$ python3 -q
>>> import numpy as np
>>> np.set_printoptions(precision=2, suppress=True, linewidth=140)
>>> tidy = lambda a: np.round(a, 2) + 0
>>> feats = np.cumsum(np.array([[0, 3, -8],
...     [3, 2, -7],
...     [-7, 6, 5],
...     [0, -6, 1],
...     [2, 1, -9],
...     [-3, 4, 3],
...     [-8, -5, 9],
...     [-7, -1, 4],
...     [8, 5, 9],
...     [-5, -8, 6],
...     [9, -5, -5],
...     [4, -7, -2],
...     [-5, 1, -3],
...     [-7, 3, 8],
...     [-9, -1, -4]]), axis=0)
>>> feats
array([[  0,   3,  -8],
       [  3,   5, -15],
       [ -4,  11, -10],
       [ -4,   5,  -9],
       [ -2,   6, -18],
       [ -5,  10, -15],
       [-13,   5,  -6],
       [-20,   4,  -2],
       [-12,   9,   7],
       [-17,   1,  13],
       [ -8,  -4,   8],
       [ -4, -11,   6],
       [ -9, -10,   3],
       [-16,  -7,  11],
       [-25,  -8,   7]])
>>> t = np.radians(36)
>>> r_ = np.eye(3)
>>> r_[0, 0] = r_[1, 1] = np.cos(t)
>>> r_[0, 1], r_[1, 0] = -np.sin(t), np.sin(t)
>>> tidy(r_)
array([[ 0.81, -0.59,  0.  ],
       [ 0.59,  0.81,  0.  ],
       [ 0.  ,  0.  ,  1.  ]])
>>> A2 = feats @ r_.T
>>> np.allclose(np.linalg.norm(feats, axis=1), np.linalg.norm(A2, axis=1))
True
>>> A2 = np.c_[feats[:, :2] @ np.array([[0, 3], [3, 3]]), np.array([-1, -3, -1, 5, 3, 2, -1, 5, -1, -3, -3, 4, 5, 2, 1])]
>>> A2
array([[  9,   9,  -1],
       [ 15,  24,  -3],
       [ 33,  21,  -1],
       [ 15,   3,   5],
       [ 18,  12,   3],
       [ 30,  15,   2],
       [ 15, -24,  -1],
       [ 12, -48,   5],
       [ 27,  -9,  -1],
       [  3, -48,  -3],
       [-12, -36,  -3],
       [-33, -45,   4],
       [-30, -57,   5],
       [-21, -69,   2],
       [-24, -99,   1]])
>>> tidy(np.linalg.lstsq(feats, A2[:, 0])[0])
array([0., 3., 0.])
>>> tidy(np.linalg.norm(A2 - feats @ np.linalg.lstsq(feats, A2)[0], axis=0))
array([0.  , 0.  , 9.44])
>>> np.linalg.matrix_rank(A2)
np.int64(3)
>>> arr = np.loadtxt("a.csv", delimiter=",")
>>> arr
array([[1., 1., 1., 2., 2.],
       [1., 0., 0., 2., 1.],
       [1., 0., 1., 1., 2.],
       [0., 0., 0., 0., 0.],
       [3., 1., 1., 6., 4.]])
>>> try:
...     np.linalg.inv(arr)
... except np.linalg.LinAlgError as e:
...     print(e)
... 
Singular matrix
>>> tidy(arr @ np.linalg.pinv(arr) @ arr)
array([[1., 1., 1., 2., 2.],
       [1., 0., 0., 2., 1.],
       [1., 0., 1., 1., 2.],
       [0., 0., 0., 0., 0.],
       [3., 1., 1., 6., 4.]])
>>> np.allclose(arr[:-1].T @ np.linalg.lstsq(arr[:-1].T, arr[-1])[0], arr[-1])
True
>>> np.abs(np.diag(np.linalg.qr(arr)[1])) > 1e-9
array([ True,  True,  True, False, False])
>>> np.argsort(-np.linalg.norm(arr, axis=0).round(6), kind="stable")[:3]
array([3, 4, 0])
>>> tidy(np.linalg.norm(arr, 2) / np.linalg.norm(arr))
np.float64(0.98)
>>> np.linalg.matrix_rank(arr, rtol=0.1)
np.int64(2)
>>> np.linalg.cond(arr) > 100
np.True_
>>> A2 = np.array([[2], [5], [2], [5], [0]])
>>> C = np.array([[3, 3, 0, 0]])
>>> mat = A2 @ C
>>> mat
array([[ 6,  6,  0,  0],
       [15, 15,  0,  0],
       [ 6,  6,  0,  0],
       [15, 15,  0,  0],
       [ 0,  0,  0,  0]])
>>> def softmax(z):
...     e = np.exp(z - z.max(axis=-1, keepdims=True))
...     return e / e.sum(axis=-1, keepdims=True)
... 
>>> tidy(softmax(10 * mat[2]))
array([0.5, 0.5, 0. , 0. ])
>>> tidy(softmax(mat[2] + -1))
array([0.5, 0.5, 0. , 0. ])
>>> att = mat @ mat.T / np.sqrt(4)
>>> tidy(softmax(att + np.triu(np.full(att.shape, -np.inf), 1)))
array([[1. , 0. , 0. , 0. , 0. ],
       [0. , 1. , 0. , 0. , 0. ],
       [0. , 1. , 0. , 0. , 0. ],
       [0. , 0.5, 0. , 0.5, 0. ],
       [0.2, 0.2, 0.2, 0.2, 0.2]])
>>> softmax(att)[2] @ mat
array([15., 15.,  0.,  0.])
>>> left, sv, Vh = np.linalg.svd(mat)
>>> tidy(sv)
array([32.31,  0.  ,  0.  ,  0.  ])
>>> np.argmax(sv[:-1] / (sv[1:] + 1e-6)) + 1
np.int64(1)
>>> A2 = left[:, :1] @ np.diag(sv[:1]) @ Vh[:1]
>>> np.linalg.matrix_rank(A2)
np.int64(1)
>>> tidy(np.linalg.norm(mat - A2, 2)), tidy(sv[1])
(np.float64(0.0), np.float64(0.0))
>>> tidy(np.linalg.norm(mat - A2) / np.linalg.norm(mat))
np.float64(0.0)
>>> tidy(A2)
array([[ 6.,  6.,  0.,  0.],
       [15., 15.,  0.,  0.],
       [ 6.,  6.,  0.,  0.],
       [15., 15.,  0.,  0.],
       [ 0.,  0.,  0.,  0.]])
>>> tidy(np.abs(mat - A2).max())
np.float64(0.0)
>>> np.argsort(-np.linalg.norm(mat, axis=0).round(6), kind="stable")[:3]
array([0, 1, 2])
>>> np.linalg.cond(mat) > 100
np.True_
>>> tidy(np.linalg.norm(mat, 2) / np.linalg.norm(mat))
np.float64(1.0)
>>> left, sv, Vh = np.linalg.svd(mat)
>>> vecs = Vh[:(sv > 1e-8).sum()]
>>> rng = np.random.default_rng(89030)
>>> x0 = mat[1] + 5 * mat[2] + rng.integers(2) * np.eye(4)[3]
>>> x0
array([45., 45.,  0.,  1.])
>>> tidy(np.linalg.norm(x0 - vecs.T @ vecs @ x0))
np.float64(1.0)
>>> tidy(vecs.T @ vecs)
array([[0.5, 0.5, 0. , 0. ],
       [0.5, 0.5, 0. , 0. ],
       [0. , 0. , 0. , 0. ],
       [0. , 0. , 0. , 0. ]])
>>> E = np.load("dump.npy")
>>> E
array([[-1.,  0., -2.,  0.,  0.],
       [ 0., -1.,  0., -2., -2.],
       [-2.,  0., -1.,  0.,  0.],
       [ 0., -2.,  0., -1., -2.],
       [ 0., -2.,  0., -2., -1.]])
>>> left, sv, Vh = np.linalg.svd(E, full_matrices=False)
>>> np.abs(left[:, 0]).round(6).argmax()
np.int64(1)
>>> (sv > 1e-8).sum()
np.int64(5)
>>> tidy(np.abs(Vh[0]))
array([0.  , 0.58, 0.  , 0.58, 0.58])
>>> left.shape, sv.shape, Vh.shape
((5, 5), (5,), (5, 5))
>>> tidy(np.linalg.eigvalsh(E).min())
np.float64(-5.0)
>>> w, vecs = np.linalg.eigh(E)
>>> tidy(vecs.T @ vecs)
array([[1., 0., 0., 0., 0.],
       [0., 1., 0., 0., 0.],
       [0., 0., 1., 0., 0.],
       [0., 0., 0., 1., 0.],
       [0., 0., 0., 0., 1.]])
>>> tidy(w)
array([-5., -3.,  1.,  1.,  1.])
>>> tidy(np.linalg.eigvalsh(E @ E))
array([ 1.,  1.,  1.,  9., 25.])
>>> tidy(vecs @ np.diag(w) @ vecs.T)
array([[-1.,  0., -2.,  0.,  0.],
       [ 0., -1.,  0., -2., -2.],
       [-2.,  0., -1.,  0.,  0.],
       [ 0., -2.,  0., -1., -2.],
       [ 0., -2.,  0., -2., -1.]])
>>> x0 = np.array([0, 9, -1, -4, 7])
>>> target = E @ x0
>>> target
array([  2., -15.,   1., -28., -17.])
>>> tidy(np.linalg.solve(E, 3 * target))
array([  0.,  27.,  -3., -12.,  21.])
>>> tidy(np.linalg.solve(E, target + E[:, 1]))
array([ 0., 10., -1., -4.,  7.])
>>> tidy(np.linalg.solve(E, E[:, 4]))
array([0., 0., 0., 0., 1.])
>>> A = np.load("arr.npy")
>>> A
array([[ 0.54, -0.46,  0.8 ],
       [ 1.  , -0.51,  0.99],
       [ 0.23,  0.2 , -0.26],
       [ 0.81,  0.31, -0.16],
       [ 0.85, -0.62,  0.94],
       [-1.  ,  0.54, -1.  ],
       [ 1.  , -0.31,  0.93],
       [ 1.  , -0.77,  1.  ],
       [ 0.93, -0.33,  0.83],
       [ 0.96, -0.12,  0.72],
       [-0.4 , -0.12,  0.06],
       [ 0.9 ,  0.02,  0.46],
       [-1.  ,  0.89, -1.  ],
       [ 0.52, -0.56,  0.87],
       [-0.47,  0.58, -0.87],
       [ 1.  , -0.16,  0.89],
       [ 1.  , -0.79,  1.  ],
       [ 0.41, -0.27,  0.57],
       [-0.27, -0.08,  0.04],
       [-0.6 ,  0.33, -0.69],
       [ 1.  , -0.68,  0.99],
       [ 0.95,  0.12,  0.42],
       [ 0.92, -0.77,  0.98],
       [-1.  ,  0.74, -1.  ],
       [ 1.  , -0.22,  0.96]])
>>> D = np.linalg.norm(feats[:, None] - feats[None], axis=-1)
>>> np.unravel_index(D.round(6).argmax(), D.shape)
(np.int64(1), np.int64(14))
>>> D.shape
(15, 15)
>>> D.mean(axis=1).argmax()
np.int64(14)
>>> C2 = np.cov(A, rowvar=False)
>>> C2.shape
(3, 3)
>>> np.argwhere(np.triu(np.abs(np.corrcoef(A.T)) > 0.8, 1))
array([[0, 2],
       [1, 2]])
>>> tidy(np.corrcoef(A.T))
array([[ 1.  , -0.77,  0.91],
       [-0.77,  1.  , -0.93],
       [ 0.91, -0.93,  1.  ]])
>>> np.median(A, axis=0)
array([ 0.85, -0.16,  0.72])
>>> J = np.loadtxt("x.csv", delimiter=",")
>>> tidy(J)
array([[ -3.67, -16.72,  -3.95,  -3.38],
       [ -2.41, -11.47,  -1.92,  -2.91],
       [ -2.07,  -9.96,  -1.39,  -2.74],
       [ -2.01,  -9.72,  -1.31,  -2.71],
       [ -1.55,  -7.63,  -0.66,  -2.44],
       [ -0.79,  -3.93,   0.18,  -1.77],
       [ -0.65,  -3.19,   0.27,  -1.57],
       [ -0.24,  -0.92,   0.13,  -0.62],
       [ -0.19,  -0.67,   0.08,  -0.46],
       [  0.31,   0.83,   0.15,   0.48],
       [  0.45,   1.16,   0.27,   0.64],
       [  0.85,   2.07,   0.72,   0.98],
       [  1.05,   2.52,   0.98,   1.12],
       [  1.36,   3.23,   1.41,   1.31],
       [  2.17,   5.07,   2.65,   1.69],
       [  2.48,   5.8 ,   3.15,   1.82],
       [  2.71,   6.32,   3.52,   1.9 ],
       [  2.79,   6.5 ,   3.65,   1.93],
       [  3.2 ,   7.46,   4.33,   2.06],
       [  5.06,  11.88,   7.55,   2.57],
       [  5.83,  13.74,   8.92,   2.74],
       [  6.34,  14.96,   9.83,   2.85],
       [  8.18,  19.47,  13.18,   3.19],
       [  8.31,  19.78,  13.41,   3.21],
       [  9.56,  22.87,  15.71,   3.41],
       [ 13.29,  32.2 ,  22.66,   3.91]])
>>> A2 = J + rng.integers(-2, 3, (26, 3)) @ rng.integers(-2, 3, (3, 4))
>>> tidy(A2)
array([[ -9.67, -16.72,  -4.95,  -0.38],
       [ -6.41, -12.47,  -1.92,   3.09],
       [ -9.07, -10.96,  -3.39,  -2.74],
       [  4.99,  -8.72,  -0.31,  -7.71],
       [  3.45,  -8.63,   0.34,  -3.44],
       [  0.21,   3.07,   2.18,   2.23],
       [ -3.65,  -3.19,  -0.73,  -2.57],
       [  4.76,  -1.92,   0.13,  -6.62],
       [ -2.19,   0.33,  -0.92,  -3.46],
       [ -1.69,  -1.17,  -0.85,  -0.52],
       [  4.45,   5.16,   1.27,  -2.36],
       [  2.85,   4.07,   2.72,   6.98],
       [ -2.95,   1.52,  -1.02,  -2.88],
       [ -4.64,   0.23,  -0.59,   1.31],
       [  1.17,   7.07,   3.65,   6.69],
       [ -3.52,   2.8 ,   2.15,   6.82],
       [ 10.71,   8.32,   4.52,  -5.1 ],
       [  3.79,   7.5 ,   3.65,  -0.07],
       [  3.2 ,   1.46,   2.33,  -3.94],
       [  6.06,  15.88,   8.55,   3.57],
       [  1.83,  12.74,   8.92,   8.74],
       [  6.34,  20.96,  10.83,   3.85],
       [  6.18,  20.47,  12.18,   0.19],
       [  3.31,  20.78,  12.41,   4.21],
       [  7.56,  26.87,  17.71,  13.41],
       [ 13.29,  35.2 ,  23.66,   6.91]])
>>> np.abs(A2 - J).sum(axis=1)
array([10., 11., 10., 14.,  8., 14.,  5., 12.,  7.,  6., 12., 12., 11., 11.,  9., 15., 18.,  4., 14.,  7., 11.,  8.,  7.,  8., 18.,  7.])
